$ ipython --no-banner

In [1]: import numpy as np

In [2]: np.set_printoptions(suppress=True, linewidth=140)

In [3]: rnd = lambda a: np.round(a, 2) + 0

In [4]: A2 = np.array([[-1, -1, -3, -1, -3, 0, 3, -3, 0, -3, -2],
   ...:     [0, -2, 2, 3, -3, -1, 1, -2, 2, 0, -2],
   ...:     [-3, 0, -3, 3, -3, -2, -1, 3, -3, -1, -1],
   ...:     [3, 3, -2, 2, 1, -1, -3, 3, 1, 1, 3],
   ...:     [0, 0, 2, 3, 3, 2, 2, -3, -2, 3, 1],
   ...:     [0, -1, 2, 2, -2, -2, -1, 0, 2, 2, 1],
   ...:     [-1, -2, 1, 0, 2, 0, -3, -2, 2, 3, 0],
   ...:     [1, -1, 1, 1, -2, 3, -3, -2, -3, -1, 0],
   ...:     [-1, 2, 3, -1, -2, -3, 3, -2, -3, -3, 1],
   ...:     [-2, -3, 3, -1, 2, 0, -3, -1, -1, -1, 3],
   ...:     [2, -2, 0, -3, 3, -1, -2, -2, -1, 2, 3]])

In [5]: mat = np.triu(A2)

In [6]: mat
Out[6]: 
array([[-1, -1, -3, -1, -3,  0,  3, -3,  0, -3, -2],
       [ 0, -2,  2,  3, -3, -1,  1, -2,  2,  0, -2],
       [ 0,  0, -3,  3, -3, -2, -1,  3, -3, -1, -1],
       [ 0,  0,  0,  2,  1, -1, -3,  3,  1,  1,  3],
       [ 0,  0,  0,  0,  3,  2,  2, -3, -2,  3,  1],
       [ 0,  0,  0,  0,  0, -2, -1,  0,  2,  2,  1],
       [ 0,  0,  0,  0,  0,  0, -3, -2,  2,  3,  0],
       [ 0,  0,  0,  0,  0,  0,  0, -2, -3, -1,  0],
       [ 0,  0,  0,  0,  0,  0,  0,  0, -3, -3,  1],
       [ 0,  0,  0,  0,  0,  0,  0,  0,  0, -1,  3],
       [ 0,  0,  0,  0,  0,  0,  0,  0,  0,  0,  3]])

In [7]: u = np.array([-2, 2, 2, -1, 2, -2, -2, 2, 2, -2, 1])

In [8]: A2 = mat + np.outer(u, np.eye(11)[6])

In [9]: np.linalg.matrix_rank(A2 - mat)
Out[9]: np.int64(1)

In [10]: rnd(np.linalg.det(A2) / np.linalg.det(mat)), rnd(1 + np.linalg.solve(mat, u)[6])
Out[10]: (np.float64(0.41), np.float64(0.41))

In [11]: np.linalg.matrix_rank(np.linalg.inv(A2) - np.linalg.inv(mat), tol=1e-8)
Out[11]: np.int64(1)

In [12]: mat @ mat
Out[12]: 
array([[  1,   3,  10, -13,   5,   2, -13,   2,  27,  11, -14],
       [  0,   4, -10,   6,  -6,  -9, -21,  30,  -1, -11,   3],
       [  0,   0,   9,  -3,   3,   1,  -7,   5,  12,  -3,  -2],
       [  0,   0,   0,   4,   5,   2,   6,   3, -20, -13,  19],
       [  0,   0,   0,   0,   9,   2,  -2,  -7,  17,  25,  15],
       [  0,   0,   0,   0,   0,   4,   5,   2, -12, -15,   9],
       [  0,   0,   0,   0,   0,   0,   9,  10,  -6, -16,  11],
       [  0,   0,   0,   0,   0,   0,   0,   4,  15,  12,  -6],
       [  0,   0,   0,   0,   0,   0,   0,   0,   9,  12,  -9],
       [  0,   0,   0,   0,   0,   0,   0,   0,   0,   1,   6],
       [  0,   0,   0,   0,   0,   0,   0,   0,   0,   0,   9]])

In [13]: np.linalg.matrix_rank(mat - mat[0, 0] * np.eye(11))
Out[13]: np.int64(10)

In [14]: rnd(np.sort(np.linalg.eigvals(mat)))
Out[14]: array([-3., -3., -3., -2., -2., -2., -1., -1.,  2.,  3.,  3.])

In [15]: rng = np.random.default_rng(85308)

In [16]: A2 = mat + rng.integers(-2, 3, (11, 9)) @ rng.integers(-2, 3, (9, 11))

In [17]: A2
Out[17]: 
array([[  2,   5, -14,  -1,  -8,  -4,  10,  -2,  -3,  -4,   7],
       [ -3, -15,   3,   0,   1,   0, -20,   1,   8,  -1,  -6],
       [ -1,   3,  -4,  -4,  -8,  -2,  13,   7,  -6,   8,   5],
       [ -4,   4,   8,  10,   8, -12,   1,  -2,  -6,  -3,   4],
       [  7,   4,   1,   7,   5,  -9,   3,  -9,   3,  -4,   9],
       [  2,   4,   1,   1,   0,   4,   2,  -2,   2,   2,  -3],
       [  2,   2,   4,   3,  -7, -13,   9,  -3,   4,   3,   1],
       [ -6,  -4,  -7,  -6,  -5,   2,   3,   5,   1,   3,  -1],
       [ -1,  -5,  -6,   0,   4,  10, -14,   1,   2,  -8,  -2],
       [  5,   9,  -2,   9,   2, -12,   1,  -7,  -5,  -8,   8],
       [  2,  11,  -8,   7,   0,  -8,  11,  -3,  -3,  -6,  10]])

In [18]: rnd(np.linalg.svd(A2 - mat, compute_uv=False))
Out[18]: array([48.78, 33.19, 21.68, 17.19, 12.05,  9.28,  6.4 ,  2.2 ,  0.67,  0.  ,  0.  ])

In [19]: np.linalg.matrix_rank(A2 - mat, tol=1e-8)
Out[19]: np.int64(9)

In [20]: x0 = np.array([-1, -3, 0, -3, 2, 5, 4, -4, -4, 3, -2])

In [21]: A2 * x0
Out[21]: 
array([[ -2, -15,   0,   3, -16, -20,  40,   8,  12, -12, -14],
       [  3,  45,   0,   0,   2,   0, -80,  -4, -32,  -3,  12],
       [  1,  -9,   0,  12, -16, -10,  52, -28,  24,  24, -10],
       [  4, -12,   0, -30,  16, -60,   4,   8,  24,  -9,  -8],
       [ -7, -12,   0, -21,  10, -45,  12,  36, -12, -12, -18],
       [ -2, -12,   0,  -3,   0,  20,   8,   8,  -8,   6,   6],
       [ -2,  -6,   0,  -9, -14, -65,  36,  12, -16,   9,  -2],
       [  6,  12,   0,  18, -10,  10,  12, -20,  -4,   9,   2],
       [  1,  15,   0,   0,   8,  50, -56,  -4,  -8, -24,   4],
       [ -5, -27,   0, -27,   4, -60,   4,  28,  20, -24, -16],
       [ -2, -33,   0, -21,   0, -40,  44,  12,  12, -18, -20]])

In [22]: A2 @ (2 * x0)
Out[22]: array([ -32, -114,   80, -126, -138,   46, -114,   70,  -28, -206, -132])

In [23]: (A2 @ x0).argmax()
Out[23]: np.int64(2)

In [24]: A2 @ np.ones(11)
Out[24]: array([-12., -32.,  11.,   8.,  17.,  13.,   5., -15., -19.,   0.,  13.])

In [25]: (A2 * x0).sum(axis=1)
Out[25]: array([ -16,  -57,   40,  -63,  -69,   23,  -57,   35,  -14, -103,  -66])

In [26]: np.linalg.norm(A2 @ x0) <= np.linalg.norm(A2, 2) * np.linalg.norm(x0) + 1e-9
Out[26]: np.True_

In [27]: A2 @ np.eye(11)[10]
Out[27]: array([ 7., -6.,  5.,  4.,  9., -3.,  1., -1., -2.,  8., 10.])

In [28]: np.einsum("ij,j->i", A2, x0)
Out[28]: array([ -16,  -57,   40,  -63,  -69,   23,  -57,   35,  -14, -103,  -66])

In [29]: W0 = np.load("arr.npy")

In [30]: W0
Out[30]: 
array([[0, 0, 1, 0, 0, 1, 1],
       [0, 0, 1, 0, 0, 0, 1],
       [1, 1, 0, 0, 0, 0, 0],
       [0, 0, 0, 0, 0, 0, 1],
       [0, 0, 0, 0, 0, 0, 1],
       [1, 0, 0, 0, 0, 0, 0],
       [1, 1, 0, 1, 1, 0, 0]])

In [31]: # rows 3 and 4 are equal

In [32]: U, sigma, vt = np.linalg.svd(W0)

In [33]: V = vt[:(sigma > 1e-8).sum()]

In [34]: x0 = W0[0] + 4 * W0[2] + rng.integers(2) * np.eye(7)[4]

In [35]: x0
Out[35]: array([4., 4., 1., 0., 0., 1., 1.])

In [36]: rnd(V.T @ V)
Out[36]: 
array([[1. , 0. , 0. , 0. , 0. , 0. , 0. ],
       [0. , 1. , 0. , 0. , 0. , 0. , 0. ],
       [0. , 0. , 1. , 0. , 0. , 0. , 0. ],
       [0. , 0. , 0. , 0.5, 0.5, 0. , 0. ],
       [0. , 0. , 0. , 0.5, 0.5, 0. , 0. ],
       [0. , 0. , 0. , 0. , 0. , 1. , 0. ],
       [0. , 0. , 0. , 0. , 0. , 0. , 1. ]])

In [37]: rnd(np.diag(V.T @ V))
Out[37]: array([1. , 1. , 1. , 0.5, 0.5, 1. , 1. ])

In [38]: rnd(np.linalg.norm(x0 - V.T @ V @ x0))
Out[38]: np.float64(0.0)

In [39]: w, V = np.linalg.eigh(W0)

In [40]: (w > 1e-8).sum(), (w < -1e-8).sum()
Out[40]: (np.int64(3), np.int64(3))

In [41]: rnd(V.T @ W0 @ V)
Out[41]: 
array([[-2.38,  0.  ,  0.  ,  0.  ,  0.  ,  0.  ,  0.  ],
       [ 0.  , -1.  ,  0.  ,  0.  ,  0.  ,  0.  ,  0.  ],
       [ 0.  ,  0.  , -0.6 ,  0.  ,  0.  ,  0.  ,  0.  ],
       [ 0.  ,  0.  ,  0.  ,  0.  ,  0.  ,  0.  ,  0.  ],
       [ 0.  ,  0.  ,  0.  ,  0.  ,  0.6 ,  0.  ,  0.  ],
       [ 0.  ,  0.  ,  0.  ,  0.  ,  0.  ,  1.  ,  0.  ],
       [ 0.  ,  0.  ,  0.  ,  0.  ,  0.  ,  0.  ,  2.38]])

In [42]: w.sum(), np.trace(W0)
Out[42]: (np.float64(0.0), np.int64(0))

In [43]: rnd(V.T @ V)
Out[43]: 
array([[1., 0., 0., 0., 0., 0., 0.],
       [0., 1., 0., 0., 0., 0., 0.],
       [0., 0., 1., 0., 0., 0., 0.],
       [0., 0., 0., 1., 0., 0., 0.],
       [0., 0., 0., 0., 1., 0., 0.],
       [0., 0., 0., 0., 0., 1., 0.],
       [0., 0., 0., 0., 0., 0., 1.]])

In [44]: np.abs(V[:, -1]).round(6).argmax()
Out[44]: np.int64(6)

In [45]: rnd(np.abs(V[:, -1]))
Out[45]: array([0.48, 0.39, 0.37, 0.24, 0.24, 0.2 , 0.57])

In [46]: np.abs(W0).max()
Out[46]: np.int64(1)

In [47]: W0.shape
Out[47]: (7, 7)

In [48]: W0.sum(axis=1)
Out[48]: array([3, 2, 2, 1, 1, 1, 4])

In [49]: rnd(W0.mean(axis=0))
Out[49]: array([0.43, 0.29, 0.29, 0.14, 0.14, 0.14, 0.57])

In [50]: np.count_nonzero(W0)
Out[50]: np.int64(14)

In [51]: np.linalg.matrix_rank(W0)
Out[51]: np.int64(6)

In [52]: rnd(np.linalg.norm(W0))
Out[52]: np.float64(3.74)

In [53]: np.unravel_index(np.abs(W0).argmax(), W0.shape)
Out[53]: (np.int64(0), np.int64(2))

In [54]: [round(float(x), 2) for x in np.linalg.svd(W0, compute_uv=False)[:3]]
Out[54]: [2.38, 2.38, 1.0]

In [55]: np.linalg.cond(W0) > 100
Out[55]: np.True_

In [56]: m1 = np.load("dump.npy")

In [57]: m1
Out[57]: 
array([[-9.94,  0.  , -1.1 ],
       [-2.73,  0.93,  9.57],
       [-2.03, -8.55, -4.78],
       [-2.63, -9.14, -3.07],
       [ 4.61, -4.31, -7.75],
       [ 8.41,  4.88,  2.32],
       [ 3.17,  8.12,  4.9 ],
       [-3.8 , -6.31,  6.77],
       [-3.65, -4.93, -7.9 ],
       [ 5.12, -7.08,  4.86],
       [-1.14, -7.92,  6.  ],
       [-3.02, -6.42,  7.05],
       [ 4.29,  5.55, -7.13],
       [-6.23, -7.81,  0.46],
       [ 5.42,  7.23, -4.29],
       [-7.33,  1.53,  6.63],
       [-8.87, -3.25,  3.29],
       [-8.06, -3.75, -4.59],
       [-2.6 , -6.85,  6.81],
       [-2.96,  5.02,  8.13],
       [-0.74,  2.25,  9.72],
       [ 9.89,  0.82,  1.24],
       [ 0.43, -8.34,  5.51],
       [-7.81, -2.3 ,  5.81],
       [-3.32, -7.26,  6.02],
       [-6.11,  0.28, -7.91],
       [-4.41,  8.96,  0.58],
       [-0.11, -8.8 , -4.74],
       [ 8.98,  3.29, -2.93],
       [-5.65,  7.31, -3.83],
       [-5.37,  8.34, -1.27],
       [ 4.31,  5.31,  7.29],
       [-3.55, -1.95, -9.14],
       [-3.79, -0.56,  9.24],
       [-8.75,  2.17,  4.33],
       [ 9.62,  1.56, -2.22],
       [ 3.54,  8.56, -3.77],
       [-2.5 ,  6.89, -6.8 ],
       [-2.74,  7.02, -6.57],
       [-1.16, -9.44, -3.08],
       [ 0.73, -0.29,  9.97],
       [ 0.83,  8.04,  5.88],
       [ 4.47,  6.91,  5.67],
       [ 6.66, -7.42, -0.78],
       [-3.52,  4.85,  8.  ]])

In [58]: Xc = m1 - m1.mean(axis=0)

In [59]: U, sigma, vt = np.linalg.svd(Xc, full_matrices=False)

In [60]: np.searchsorted(np.cumsum(sigma ** 2) / (sigma ** 2).sum(), 0.9) + 1
Out[60]: np.int64(3)

In [61]: rnd(Xc.mean(axis=0))
Out[61]: array([0., 0., 0.])

In [62]: np.abs(vt[0]).argmax()
Out[62]: np.int64(1)

In [63]: (np.sign(U[:, 0]) == np.sign(U[0, 0])).astype(int)
Out[63]: 
array([1, 1, 1, 1, 0, 0, 0, 1, 1, 1, 1, 1, 0, 1, 0, 1, 1, 1, 1, 0, 0, 0, 1, 1, 1, 0, 0, 1, 0, 0, 0, 0, 1, 1, 1, 0, 0, 0, 0, 1, 1, 0, 0, 1,
       0])

In [64]: rnd(sigma)
Out[64]: array([41.9 , 39.07, 33.35])

In [65]: np.abs(U[:, 0]).argmax()
Out[65]: np.int64(36)

In [66]: cent = np.array([[1, 1, 0, 1, 2, -2],
    ...:     [-2, 2, 1, 0, -1, 0],
    ...:     [-1, 1, 0, 2, -2, 1],
    ...:     [0, 1, 0, 0, 2, -1],
    ...:     [-1, 0, -2, 0, 2, 2],
    ...:     [0, -1, 1, 1, -2, 0]])

In [67]: J = (rng.random((16, 6)) < 0.25) @ cent

In [68]: J
Out[68]: 
array([[ 0, -1,  1,  1, -2,  0],
       [-2,  1,  2,  1, -3,  0],
       [ 0,  0,  1,  1,  0, -1],
       [-2,  2,  1,  0, -1,  0],
       [-1, -1, -1,  1,  0,  2],
       [-2,  2,  1,  0, -1,  0],
       [ 0,  1,  0,  0,  2, -1],
       [ 0,  2,  1,  4,  0, -2],
       [-4,  3, -1,  2, -1,  3],
       [-1,  0, -2,  0,  2,  2],
       [ 0,  2,  0,  3,  0, -1],
       [ 0, -1,  1,  1, -2,  0],
       [ 0,  3,  0,  3,  2, -2],
       [ 1,  2,  0,  1,  4, -3],
       [ 0, -1,  1,  1, -2,  0],
       [ 0,  0,  0,  0,  0,  0]])

In [69]: A2 = np.array([[4, -7], [9, 4], [-4, 1], [-1, 3], [8, 1], [-9, 0]])

In [70]: J @ A2
Out[70]: 
array([[-30,  -2],
       [-32,  20],
       [  4,   4],
       [ -2,  22],
       [-28,   5],
       [ -2,  22],
       [ 34,   6],
       [ 28,  21],
       [-22,  44],
       [  2,   7],
       [ 24,  17],
       [-30,  -2],
       [ 58,  23],
       [ 80,   8],
       [-30,  -2],
       [  0,   0]])

In [71]: np.linalg.matrix_rank(np.vstack([J, A2.T]))
Out[71]: np.int64(6)

In [72]: np.vstack([J, A2.T]).shape
Out[72]: (18, 6)

In [73]: np.linalg.matrix_rank(J @ A2)
Out[73]: np.int64(2)

In [74]: np.einsum("ij,ij->i", J, J)
Out[74]: array([ 7, 19,  3, 10,  8, 10,  6, 25, 40, 13, 14,  7, 26, 31,  7,  0])
